% ipython --no-banner

In [1]: import numpy as np

In [2]: np.set_printoptions(precision=2, suppress=True, linewidth=160, sign=" ")

In [3]: X = np.load("block16.npy")

In [4]: X
Out[4]: 
array([[ 0.08,  0.05, -0.26,  0.03],
       [ 0.05,  0.03, -0.16,  0.02],
       [-0.26, -0.16,  0.88, -0.1 ],
       [ 0.03,  0.02, -0.1 ,  0.01]])

In [5]: # column 2 dominates

In [6]: rank = np.linalg.matrix_rank(X)

In [7]: rank
Out[7]: np.int64(1)

In [8]: null = np.linalg.svd(X)[2][rank:].T

In [9]: [int(np.linalg.matrix_rank(np.delete(X, i, axis=0))) for i in range(4)]
Out[9]: [1, 1, 1, 1]

In [10]: [int(np.linalg.matrix_rank(X[:i])) for i in range(1, len(X) + 1)]
Out[10]: [1, 1, 1, 1]

In [11]: np.allclose(X @ null, 0)
Out[11]: True

In [12]: vals, evecs = np.linalg.eigvalsh(X)
---------------------------------------------------------------------------
ValueError                                Traceback (most recent call last)
Cell In[12], line 1
----> 1 vals, evecs = np.linalg.eigvalsh(X)

ValueError: too many values to unpack (expected 2)

In [13]: vals, evecs = np.linalg.eigh(X)

In [14]: vals.round(2) + 0
Out[14]: array([ 0.,  0.,  0.,  1.])

In [15]: np.round(np.linalg.svd(X, compute_uv=False), 2) + 0
Out[15]: array([ 1.,  0.,  0.,  0.])

In [16]: np.round(evecs.T @ X @ evecs, 2) + 0
Out[16]: 
array([[ 0.,  0.,  0.,  0.],
       [ 0.,  0.,  0.,  0.],
       [ 0.,  0.,  0.,  0.],
       [ 0.,  0.,  0.,  1.]])

In [17]: np.linalg.eigvalsh(X + -2 * np.eye(4))
Out[17]: array([-2., -2., -2., -1.])

In [18]: np.unique(vals.round(6) + 0, return_counts=True)[1]
Out[18]: array([ 3,  1])

In [19]: np.round(np.linalg.eigvalsh(X @ X), 2) + 0
Out[19]: array([ 0.,  0.,  0.,  1.])

In [20]: A = np.loadtxt("w.csv", delimiter=",")

In [21]: A
Out[21]: 
array([[  7.,  -6.,   6.,  -2.],
       [ 10.,  -9.,   6.,  -2.],
       [  8.,  -6.,   5.,  -2.],
       [ 14., -12.,  10.,  -3.]])

In [22]: W1 = np.array([[1, -1, 1, -2, 1],
    ...:     [-3, -1, 2, 1, -1],
    ...:     [-2, 3, 2, -1, -1],
    ...:     [2, 0, -3, 0, 3]])

In [23]: c = np.array([2, 7, 9, 1, 2])

In [24]: hid = np.maximum(A @ W1 + c, 0)

In [25]: np.linalg.matrix_rank(hid)
Out[25]: np.int64(4)

In [26]: (hid > 0).mean(axis=0)
Out[26]: array([ 1.,  1.,  1.,  0.,  1.])

In [27]: cent = np.array([[3, 1], [3, 1], [0, 1], [3, 3], [3, 1]])

In [28]: (hid @ cent).round(6).argmax(axis=1)
Out[28]: array([ 0,  0,  0,  0])

In [29]: W1 @ cent
Out[29]: 
array([[ -3,  -4],
       [-12,   0],
       [ -3,  -1],
       [ 15,   2]])

In [30]: x0 = np.array([-2, -1, 2, -1])

In [31]: rhs = A @ x0

In [32]: c, lr = np.zeros(4), 1 / np.linalg.norm(A, 2) ** 2

In [33]: for i in range(200):
    ...:     c -= lr * A.T @ (A @ c - rhs)
    ...:     if i % 50 == 0: print(i, round(np.linalg.norm(A @ c - rhs), 2))
    ...: 
0 3.39
50 3.06
100 2.78
150 2.53

In [34]: round(float(np.linalg.cond(A)), 2)
Out[34]: 118.48

In [35]: f = np.array([2, 2])

In [36]: np.convolve(A[3], f)
Out[36]: array([28.,  4., -4., 14., -6.])

In [37]: np.polyval(f, A[3])
Out[37]: array([ 30., -22.,  22.,  -4.])

In [38]: A2 = A[0, 0] * A[1:] - np.outer(A[1:, 0], A[0])

In [39]: A2
Out[39]: 
array([[  0.,  -3., -18.,   6.],
       [  0.,   6., -13.,   2.],
       [  0.,   0., -14.,   7.]])

In [40]: np.flatnonzero(~A2.round(6).any(axis=1))
Out[40]: array([], dtype=int64)

In [41]: A[:, 0] / A[0, 0]
Out[41]: array([ 1.  ,  1.43,  1.14,  2.  ])

In [42]: data = np.load("out7.npy")

In [43]: data
Out[43]: 
array([[ 0,  0],
       [ 0,  1]])

In [44]: np.sort(np.linalg.eigvals(data))
Out[44]: array([ 0.,  1.])

In [45]: data @ data
Out[45]: 
array([[ 0,  0],
       [ 0,  1]])

In [46]: try:
    ...:     np.linalg.inv(data)
    ...: except np.linalg.LinAlgError as e:
    ...:     print("failed:", e)
    ...: 
failed: Singular matrix

In [47]: np.linalg.matrix_rank(data - data[0, 0] * np.eye(2))
Out[47]: np.int64(1)

In [48]: [int(np.linalg.matrix_rank(np.linalg.matrix_power(data, p))) for p in range(1, 3)]
Out[48]: [1, 1]

In [49]: vals, evecs = np.linalg.eigh(data)

In [50]: vals
Out[50]: array([ 0.,  1.])

In [51]: np.linalg.svd(data, compute_uv=False)
Out[51]: array([ 1.,  0.])

In [52]: np.abs(evecs[:, -1])
Out[52]: array([ 0.,  1.])

In [53]: np.linalg.eigvalsh(data @ data)
Out[53]: array([ 0.,  1.])

In [54]: (vals > 1e-8).sum(), (vals < -1e-8).sum()
Out[54]: (np.int64(1), np.int64(0))

In [55]: evecs @ np.diag(vals) @ evecs.T
Out[55]: 
array([[ 0.,  0.],
       [ 0.,  1.]])

In [56]: left, s, vt = np.linalg.svd(data)

In [57]: evecs = vt[:(s > 1e-8).sum()]

In [58]: rng = np.random.default_rng(467649)

In [59]: x0 = data[1] + 3 * data[0] + rng.integers(2) * np.eye(2)[0]

In [60]: x0
Out[60]: array([ 1.,  1.])

In [61]: round(float(np.linalg.norm(x0 - evecs.T @ evecs @ x0)), 2)
Out[61]: 1.0

In [62]: np.allclose(evecs.T @ evecs @ x0, x0)
Out[62]: False

In [63]: np.linalg.matrix_rank(np.vstack([data, x0]))
Out[63]: np.int64(2)

In [64]: rank = np.linalg.matrix_rank(data)

In [65]: rank
Out[65]: np.int64(1)

In [66]: null = np.linalg.svd(data)[2][rank:].T

In [67]: np.linalg.matrix_rank(data.T @ data), np.linalg.matrix_rank(data @ data.T)
Out[67]: (np.int64(1), np.int64(1))

In [68]: data @ null
Out[68]: 
array([[ 0.],
       [ 0.]])

In [69]: [int(np.linalg.matrix_rank(data[:, :j + 1])) for j in range(2)]
Out[69]: [0, 1]

In [70]: [int(np.linalg.matrix_rank(np.delete(data, i, axis=0))) for i in range(2)]
Out[70]: [1, 0]

In [71]: vals, evecs = np.linalg.eigh(data)

In [72]: x0 = np.array([2, 0])

In [73]: evecs * np.maximum(vals, 0) @ evecs.T
Out[73]: 
array([[ 0.,  0.],
       [ 0.,  1.]])

In [74]: np.abs(data).sum(axis=1).max(), np.abs(vals).max()
Out[74]: (np.int64(1), np.float64(1.0))

In [75]: (np.sign(evecs[:, -1].round(6)) == np.sign(evecs[0, -1].round(6))).astype(int)
Out[75]: array([ 1,  0])

In [76]: x0 @ data @ x0
Out[76]: np.int64(0)

In [77]: evecs * np.abs(vals) @ evecs.T
Out[77]: 
array([[ 0.,  0.],
       [ 0.,  1.]])

In [78]: feats = np.load("data.npy")

In [79]: feats
Out[79]: 
array([[ 0.,  3.,  3.,  0.],
       [ 0.,  3.,  3.,  0.],
       [ 1.,  2.,  1.,  0.],
       [ 0.,  0.,  0.,  0.]])

In [80]: # 2 blocks once reordered

In [81]: left, s, vt = np.linalg.svd(feats)

In [82]: s.round(2) + 0
Out[82]: array([ 6.38,  1.15,  0.  ,  0.  ])

In [83]: A2 = left[:, :2] @ np.diag(s[:2]) @ vt[:2]

In [84]: np.linalg.matrix_rank(A2)
Out[84]: np.int64(2)

In [85]: A2.round(2) + 0
Out[85]: 
array([[ 0.,  3.,  3.,  0.],
       [ 0.,  3.,  3.,  0.],
       [ 1.,  2.,  1.,  0.],
       [ 0.,  0.,  0.,  0.]])

In [86]: np.round(np.abs(feats - A2).max(), 2)
Out[86]: np.float64(0.0)

In [87]: np.linalg.matrix_rank(feats, rtol=0.05)
Out[87]: np.int64(2)

In [88]: np.round(feats @ np.linalg.pinv(feats) @ feats, 2) + 0
Out[88]: 
array([[ 0.,  3.,  3.,  0.],
       [ 0.,  3.,  3.,  0.],
       [ 1.,  2.,  1.,  0.],
       [ 0.,  0.,  0.,  0.]])

In [89]: np.allclose(feats[:-1].T @ np.linalg.lstsq(feats[:-1].T, feats[-1])[0], feats[-1])
Out[89]: True

In [90]: np.unique(feats.round(6), axis=0).shape
Out[90]: (3, 4)

In [91]: np.linalg.lstsq(feats[:-1].T, feats[-1])[2]
Out[91]: np.int32(2)

In [92]: np.abs(np.diag(np.linalg.qr(feats)[1])) > 1e-9
Out[92]: array([ True,  True, False, False])

In [93]: try:
    ...:     np.linalg.inv(feats)
    ...: except np.linalg.LinAlgError as e:
    ...:     print(e)
    ...: 
Singular matrix

In [94]: (np.linalg.matrix_power((feats != 0) + (feats.T != 0) + np.eye(4), 4) > 0).astype(int)
Out[94]: 
array([[ 1,  1,  1,  0],
       [ 1,  1,  1,  0],
       [ 1,  1,  1,  0],
       [ 0,  0,  0,  1]])

In [95]: F = np.loadtxt("run11.csv", delimiter=",")

In [96]: F
Out[96]: 
array([[ 0.84, -0.21,  0.23, -0.21],
       [-0.21,  2.32,  1.19, -0.26],
       [ 0.23,  1.19,  0.74, -0.23],
       [-0.21, -0.26, -0.23,  0.09]])

In [97]: # equal to its transpose

In [98]: vals, evecs = np.linalg.eigh(F)

In [99]: evecs @ np.diag(vals) @ evecs.T
Out[99]: 
array([[ 0.84, -0.21,  0.23, -0.21],
       [-0.21,  2.32,  1.19, -0.26],
       [ 0.23,  1.19,  0.74, -0.23],
       [-0.21, -0.26, -0.23,  0.09]])

In [100]: rank = np.linalg.matrix_rank(F)

In [101]: rank
Out[101]: np.int64(2)

In [102]: null = np.linalg.svd(F)[2][rank:].T

In [103]: np.round(F @ null, 2) + 0
Out[103]: 
array([[ 0.,  0.],
       [ 0.,  0.],
       [ 0.,  0.],
       [ 0.,  0.]])

In [104]: null @ null.T
Out[104]: 
array([[ 0.16,  0.17, -0.25,  0.21],
       [ 0.17,  0.21, -0.36,  0.06],
       [-0.25, -0.36,  0.7 ,  0.12],
       [ 0.21,  0.06,  0.12,  0.93]])

In [105]: np.linalg.matrix_rank(F.T @ F), np.linalg.matrix_rank(F @ F.T)
Out[105]: (np.int64(2), np.int64(2))

In [106]: np.allclose(F @ null, 0)
Out[106]: True

In [107]: W0 = np.loadtxt("arr.csv", delimiter=",")

In [108]: W0
Out[108]: 
array([[ 0.,  0.,  1.,  0.],
       [ 0.,  0.,  0.,  1.],
       [ 1.,  0.,  0.,  0.],
       [ 0.,  1.,  0.,  0.]])

In [109]: # rows sum to 1

In [110]: vals, evecs = np.linalg.eigh(W0)

In [111]: np.round(evecs.T @ evecs, 2) + 0
Out[111]: 
array([[ 1.,  0.,  0.,  0.],
       [ 0.,  1.,  0.,  0.],
       [ 0.,  0.,  1.,  0.],
       [ 0.,  0.,  0.,  1.]])

In [112]: np.linalg.eigvalsh(W0 @ W0)
Out[112]: array([ 1.,  1.,  1.,  1.])

In [113]: (vals > 1e-8).sum(), (vals < -1e-8).sum()
Out[113]: (np.int64(2), np.int64(2))

In [114]: vals
Out[114]: array([-1., -1.,  1.,  1.])

In [115]: np.unique(vals.round(6) + 0, return_counts=True)[1]
Out[115]: array([ 2,  2])

In [116]: labels = rng.permutation(4)

In [117]: A2 = W0[:, labels] * rng.choice([-1, 1], 4)

In [118]: A2
Out[118]: 
array([[-0., -0.,  0., -1.],
       [-0., -0.,  1., -0.],
       [-0., -1.,  0., -0.],
       [-1., -0.,  0., -0.]])

In [119]: left, _, vt = np.linalg.svd(W0.T @ A2)

In [120]: np.linalg.lstsq(W0, A2)[0]
Out[120]: 
array([[ 0., -1.,  0.,  0.],
       [-1.,  0.,  0.,  0.],
       [ 0.,  0.,  0., -1.],
       [ 0.,  0.,  1.,  0.]])

In [121]: labels
Out[121]: array([ 1,  0,  3,  2])

In [122]: mat = np.load("sample18.npy")

In [123]: mat
Out[123]: 
array([[-1.,  1.,  4.,  4.],
       [ 0.,  7.,  9.,  2.],
       [ 0.,  0.,  8.,  1.],
       [ 0.,  1.,  8.,  4.]])

In [124]: vals, evecs = np.linalg.eig(mat)

In [125]: np.sort(np.linalg.eigvals(mat @ mat))
Out[125]: array([   1.  ,    6.11,   42.14,  100.76])

In [126]: np.sort(np.linalg.eigvals(mat.T))
Out[126]: array([-1.  ,  2.47,  6.49, 10.04])

In [127]: vals
Out[127]: array([-1.  ,  2.47,  6.49, 10.04])

In [128]: mat @ evecs[:, 0] - vals[0] * evecs[:, 0]
Out[128]: array([ 0.,  0.,  0.,  0.])

In [129]: G = mat.T @ mat

In [130]: G
Out[130]: 
array([[  1.,  -1.,  -4.,  -4.],
       [ -1.,  51.,  75.,  22.],
       [ -4.,  75., 225.,  74.],
       [ -4.,  22.,  74.,  37.]])

In [131]: np.linalg.eigvalsh(G)[::-1]
Out[131]: array([ 277.64,   25.09,   10.93,    0.34])

In [132]: np.linalg.svd(mat, compute_uv=False) ** 2
Out[132]: array([ 277.64,   25.09,   10.93,    0.34])

In [133]: np.linalg.matrix_rank(G)
Out[133]: np.int64(4)

In [134]: (mat @ mat.T).shape
Out[134]: (4, 4)

In [135]: O, Rm = np.linalg.qr(mat)

In [136]: O
Out[136]: 
array([[ 1.  ,  0.  ,  0.  ,  0.  ],
       [-0.  , -0.99,  0.09, -0.11],
       [-0.  , -0.  , -0.77, -0.64],
       [-0.  , -0.14, -0.63,  0.76]])

In [137]: np.abs(np.diag(Rm))
Out[137]: array([  1.  ,   7.07,  10.4 ,   2.19])

In [138]: O.shape, Rm.shape
Out[138]: ((4, 4), (4, 4))

In [139]: Rm
Out[139]: 
array([[ -1.  ,   1.  ,   4.  ,   4.  ],
       [  0.  ,  -7.07, -10.04,  -2.55],
       [  0.  ,   0.  , -10.4 ,  -3.12],
       [  0.  ,   0.  ,   0.  ,   2.19]])

In [140]: m1 = np.array([[3.0, 1.0, 0.0, 0.0],
     ...:     [0.0, 3.0, 1.0, 0.0],
     ...:     [0.0, 0.0, 3.0, 1.0],
     ...:     [0.0, 0.0, 0.0, 3.0]])

In [141]: np.linalg.eigvals(m1)
Out[141]: array([ 3.,  3.,  3.,  3.])

In [142]: round(np.linalg.det(2 * m1), 2), round(float(np.linalg.det(m1)), 2)
Out[142]: (np.float64(1296.0), 81.0)

In [143]: A2 = m1[0, 0] * m1[1:] - np.outer(m1[1:, 0], m1[0])

In [144]: A2
Out[144]: 
array([[ 0.,  9.,  3.,  0.],
       [ 0.,  0.,  9.,  3.],
       [ 0.,  0.,  0.,  9.]])

In [145]: np.flatnonzero(~A2.round(6).any(axis=1))
Out[145]: array([], dtype=int64)
